$ ipython --no-banner

In [1]: import numpy as np

In [2]: from numpy import linalg as LA

In [3]: np.set_printoptions(precision=2, suppress=True, linewidth=100)

In [4]: feats = np.load("x.npy")

In [5]: feats
Out[5]: 
array([[ 1.  ,  0.  ,  0.  ,  0.  ],
       [ 0.  ,  1.  ,  0.  ,  0.  ],
       [ 0.  ,  0.  , -0.5 ,  0.87],
       [ 0.  ,  0.  , -0.87, -0.5 ]])

In [6]: # orthonormal columns

In [7]: proj = np.triu(np.array([[0, 1, 3, 2], [-3, 3, 2, 0], [1, 0, -1, -3], [0, 1, 2, -1]]), 1) + np.eye(4)

In [8]: Y = proj @ feats @ LA.inv(proj)

In [9]: np.trace(Y), round(np.trace(feats), 2)
Out[9]: (np.float64(1.0), np.float64(1.0))

In [10]: LA.matrix_rank(Y)
Out[10]: np.int64(4)

In [11]: Y
Out[11]: 
array([[  1.  ,   0.  ,  -6.23, -19.1 ],
       [  0.  ,   1.  ,  -3.  ,  -7.27],
       [  0.  ,   0.  ,   2.1 ,   8.66],
       [  0.  ,   0.  ,  -0.87,  -3.1 ]])

In [12]: proj @ feats - feats @ proj
Out[12]: 
array([[ 0.  ,  0.  , -6.23, -0.4 ],
       [ 0.  ,  0.  , -3.  ,  1.73],
       [ 0.  ,  0.  ,  2.6 ,  0.  ],
       [ 0.  ,  0.  ,  0.  , -2.6 ]])

In [13]: round(LA.det(2 * feats), 2), round(float(LA.det(feats)), 2)
Out[13]: (np.float64(16.0), 1.0)

In [14]: LA.eigvals(feats)
Out[14]: array([-0.5+0.87j, -0.5-0.87j,  1. +0.j  ,  1. +0.j  ])

In [15]: round(LA.eigvals(feats).sum().real, 2)
Out[15]: np.float64(1.0)

In [16]: rng = np.random.default_rng(38)

In [17]: K = np.eye(3, dtype=int)[rng.permutation(3)] * np.array([-8, -6, 5])

In [18]: K
Out[18]: 
array([[-8,  0,  0],
       [ 0, -6,  0],
       [ 0,  0,  5]])

In [19]: ev, V = LA.eigh(K)

In [20]: x = np.array([-2, -1, -3])

In [21]: V * np.maximum(ev, 0) @ V.T
Out[21]: 
array([[0., 0., 0.],
       [0., 0., 0.],
       [0., 0., 5.]])

In [22]: x @ K @ x / (x @ x), ev[0], ev[-1]
Out[22]: (np.float64(0.5), np.float64(-8.0), np.float64(5.0))

In [23]: V * np.abs(ev) @ V.T
Out[23]: 
array([[8., 0., 0.],
       [0., 6., 0.],
       [0., 0., 5.]])

In [24]: np.einsum("ii->", K)
Out[24]: np.int64(-9)

In [25]: round(float(LA.det(K.T)), 2)
Out[25]: 240.0

In [26]: np.einsum("ij,ji->", K, K)
Out[26]: np.int64(125)

In [27]: K.T @ K
Out[27]: 
array([[64,  0,  0],
       [ 0, 36,  0],
       [ 0,  0, 25]])

In [28]: K @ K.T
Out[28]: 
array([[64,  0,  0],
       [ 0, 36,  0],
       [ 0,  0, 25]])

In [29]: LA.pinv(K)
Out[29]: 
array([[-0.12,  0.  ,  0.  ],
       [ 0.  , -0.17,  0.  ],
       [ 0.  ,  0.  ,  0.2 ]])

In [30]: LA.svd(K, compute_uv=False)
Out[30]: array([8., 6., 5.])

In [31]: mat = 0.2 ** np.abs(np.subtract.outer(np.arange(4), np.arange(4)))

In [32]: mat
Out[32]: 
array([[1.  , 0.2 , 0.04, 0.01],
       [0.2 , 1.  , 0.2 , 0.04],
       [0.04, 0.2 , 1.  , 0.2 ],
       [0.01, 0.04, 0.2 , 1.  ]])

In [33]: # symmetric

In [34]: W = np.array([[-1, -1, 2, 2, 2, 0],
    ...:     [1, 0, 1, -1, 1, -2],
    ...:     [2, 1, 1, -1, 1, 1],
    ...:     [1, 1, 2, -2, 2, 2]])

In [35]: b = np.array([-2, 1, 1, -5, -4, 0])

In [36]: act = np.maximum(mat @ W + b, 0)

In [37]: act
Out[37]: 
array([[0.  , 0.05, 3.26, 0.  , 0.  , 0.  ],
       [0.  , 1.04, 2.68, 0.  , 0.  , 0.  ],
       [0.36, 2.16, 2.68, 0.  , 0.  , 1.  ],
       [0.  , 2.19, 3.26, 0.  , 0.  , 2.12]])

In [38]: (act > 0).astype(int)
Out[38]: 
array([[0, 1, 1, 0, 0, 0],
       [0, 1, 1, 0, 0, 0],
       [1, 1, 1, 0, 0, 1],
       [0, 1, 1, 0, 0, 1]])

In [39]: LA.matrix_rank(act)
Out[39]: np.int64(4)

In [40]: (act > 0).mean(axis=0)
Out[40]: array([0.25, 1.  , 1.  , 0.  , 0.  , 0.5 ])

In [41]: W2 = np.array([[8, -6, -2],
    ...:     [9, 4, -1],
    ...:     [2, -3, 8],
    ...:     [-5, 3, -7],
    ...:     [-1, -8, -9],
    ...:     [-4, 7, -2]])

In [42]: act @ W2
Out[42]: 
array([[ 6.94, -9.58, 26.  ],
       [14.72, -3.88, 20.4 ],
       [23.68,  5.44, 16.56],
       [17.76, 13.84, 19.62]])

In [43]: W @ W2
Out[43]: 
array([[-25, -14, -13],
       [ 22, -34,   8],
       [ 27, -15,  -1],
       [ 21, -16,   5]])

In [44]: ev, V = LA.eigh(mat)

In [45]: x = np.array([4, 1, 1, 3])

In [46]: round(x @ mat @ x, 2)
Out[46]: np.float64(30.95)

In [47]: np.abs(mat).sum(axis=1).max(), np.round(np.abs(ev).max(), 2)
Out[47]: (np.float64(1.44), np.float64(1.36))

In [48]: LA.eigvalsh(mat[1:, 1:])
Out[48]: array([0.74, 0.96, 1.3 ])

In [49]: (np.sign(V[:, -1].round(6)) == np.sign(V[0, -1].round(6))).astype(int)
Out[49]: array([1, 1, 1, 1])

In [50]: np.poly(mat)
Out[50]: array([ 1.  , -4.  ,  5.88, -3.76,  0.88])

In [51]: Lm = LA.cholesky(mat)

In [52]: mat / np.sqrt(np.outer(np.diag(mat), np.diag(mat)))
Out[52]: 
array([[1.  , 0.2 , 0.04, 0.01],
       [0.2 , 1.  , 0.2 , 0.04],
       [0.04, 0.2 , 1.  , 0.2 ],
       [0.01, 0.04, 0.2 , 1.  ]])

In [53]: np.diag(Lm) ** 2
Out[53]: array([1.  , 0.96, 0.96, 0.96])

In [54]: round(float(np.prod(np.diag(Lm)) ** 2), 2), np.round(LA.det(mat), 2)
Out[54]: (0.88, np.float64(0.88))

In [55]: arr = np.load("data.npy")

In [56]: arr
Out[56]: 
array([[-1,  2, -1,  2, -1],
       [ 1,  1, -3,  1, -1],
       [ 3,  0, -2,  1, -3],
       [ 4, -1, -1,  0, -2],
       [ 2, -2,  0,  1, -2],
       [ 1, -4,  1, -1,  0],
       [ 0, -4,  2, -3, -2],
       [-2, -5,  0, -2, -3],
       [-2, -4, -1, -1, -3],
       [ 0, -4,  0, -1, -3]])

In [57]: np.round(LA.norm(arr, 1), 2), round(LA.norm(arr, np.inf), 2)
Out[57]: (np.float64(27.0), np.float64(12.0))

In [58]: cov = np.cov(arr, rowvar=False)

In [59]: np.round(np.corrcoef(arr[:, 0], arr[:, 1])[0, 1], 2)
Out[59]: np.float64(0.39)

In [60]: data = np.loadtxt("mat.csv", delimiter=",")

In [61]: data
Out[61]: 
array([[-2.63,  3.01],
       [ 3.01,  2.63]])

In [62]: lab = rng.permutation(2)

In [63]: lab
Out[63]: array([1, 0])

In [64]: Y = data[lab][:, lab]

In [65]: np.sort(np.abs(LA.eigvals(Y)))
Out[65]: array([4., 4.])

In [66]: np.trace(Y)
Out[66]: np.float64(0.0)

In [67]: Y
Out[67]: 
array([[ 2.63,  3.01],
       [ 3.01, -2.63]])

In [68]: data.reshape(-1, 2)
Out[68]: 
array([[-2.63,  3.01],
       [ 3.01,  2.63]])

In [69]: data.reshape(2, -1)
Out[69]: 
array([[-2.63,  3.01],
       [ 3.01,  2.63]])

In [70]: data.ravel(order="F")
Out[70]: array([-2.63,  3.01,  3.01,  2.63])

In [71]: t3 = data.reshape(2, 2, -1)

In [72]: np.swapaxes(t3, 1, 2)[0]
Out[72]: array([[-2.63,  3.01]])

In [73]: np.einsum("ihd,jhd->hij", t3, t3).shape
Out[73]: (2, 2, 2)

In [74]: t3.shape
Out[74]: (2, 2, 1)

In [75]: t3.sum(axis=1)
Out[75]: 
array([[0.38],
       [5.64]])

In [76]: np.einsum("ihd,ihd->ih", t3, t3)
Out[76]: 
array([[6.92, 9.06],
       [9.06, 6.92]])

In [77]: t3[:, 0]
Out[77]: 
array([[-2.63],
       [ 3.01]])

In [78]: round(float(LA.norm(data, "nuc")), 2)
Out[78]: 7.99

In [79]: LA.norm(data, axis=0)
Out[79]: array([4., 4.])

In [80]: round(LA.norm(data, 2), 2)
Out[80]: np.float64(4.0)

In [81]: LA.norm(data, axis=1).argmax()
Out[81]: np.int64(0)

In [82]: LA.norm(data, axis=1)
Out[82]: array([4., 4.])

In [83]: round(float(LA.norm(data) ** 2 / LA.norm(data, 2) ** 2), 2)
Out[83]: 2.0

In [84]: np.all(LA.eigvalsh(data) > 0)
Out[84]: np.False_

In [85]: np.round(LA.eigvalsh(data).min(), 2)
Out[85]: np.float64(-4.0)

In [86]: [round(float(LA.det(data[:i, :i])), 2) + 0 for i in range(1, 3)]
Out[86]: [-2.63, -15.98]

In [87]: A = np.load("test10.npy")

In [88]: A
Out[88]: 
array([[1.  , 0.7 , 0.49, 0.34, 0.24, 0.17],
       [0.7 , 1.  , 0.7 , 0.49, 0.34, 0.24],
       [0.49, 0.7 , 1.  , 0.7 , 0.49, 0.34],
       [0.34, 0.49, 0.7 , 1.  , 0.7 , 0.49],
       [0.24, 0.34, 0.49, 0.7 , 1.  , 0.7 ],
       [0.17, 0.24, 0.34, 0.49, 0.7 , 1.  ]])

In [89]: lab = rng.permutation(6)

In [90]: lab
Out[90]: array([1, 4, 0, 2, 5, 3])

In [91]: Y = A[lab][:, lab]

In [92]: np.diag(Y)
Out[92]: array([1., 1., 1., 1., 1., 1.])

In [93]: np.round(LA.det(Y), 2), round(LA.det(A[lab]), 2)
Out[93]: (np.float64(0.03), np.float64(-0.03))

In [94]: Y
Out[94]: 
array([[1.  , 0.34, 0.7 , 0.7 , 0.24, 0.49],
       [0.34, 1.  , 0.24, 0.49, 0.7 , 0.7 ],
       [0.7 , 0.24, 1.  , 0.49, 0.17, 0.34],
       [0.7 , 0.49, 0.49, 1.  , 0.34, 0.7 ],
       [0.24, 0.7 , 0.17, 0.34, 1.  , 0.49],
       [0.49, 0.7 , 0.34, 0.7 , 0.49, 1.  ]])

In [95]: Y = A / np.sqrt((A ** 2).mean(axis=1, keepdims=True))

In [96]: LA.norm(Y, axis=1)
Out[96]: array([2.45, 2.45, 2.45, 2.45, 2.45, 2.45])

In [97]: LA.matrix_rank(Y) == LA.matrix_rank(A)
Out[97]: np.True_

In [98]: np.round(A - A.mean(axis=1, keepdims=True), 2) + 0
Out[98]: 
array([[ 0.51,  0.21,  0.  , -0.15, -0.25, -0.32],
       [ 0.12,  0.42,  0.12, -0.09, -0.24, -0.34],
       [-0.13,  0.08,  0.38,  0.08, -0.13, -0.28],
       [-0.28, -0.13,  0.08,  0.38,  0.08, -0.13],
       [-0.34, -0.24, -0.09,  0.12,  0.42,  0.12],
       [-0.32, -0.25, -0.15,  0.  ,  0.21,  0.51]])

In [99]: Y[2]
Out[99]: array([0.75, 1.07, 1.53, 1.07, 0.75, 0.52])
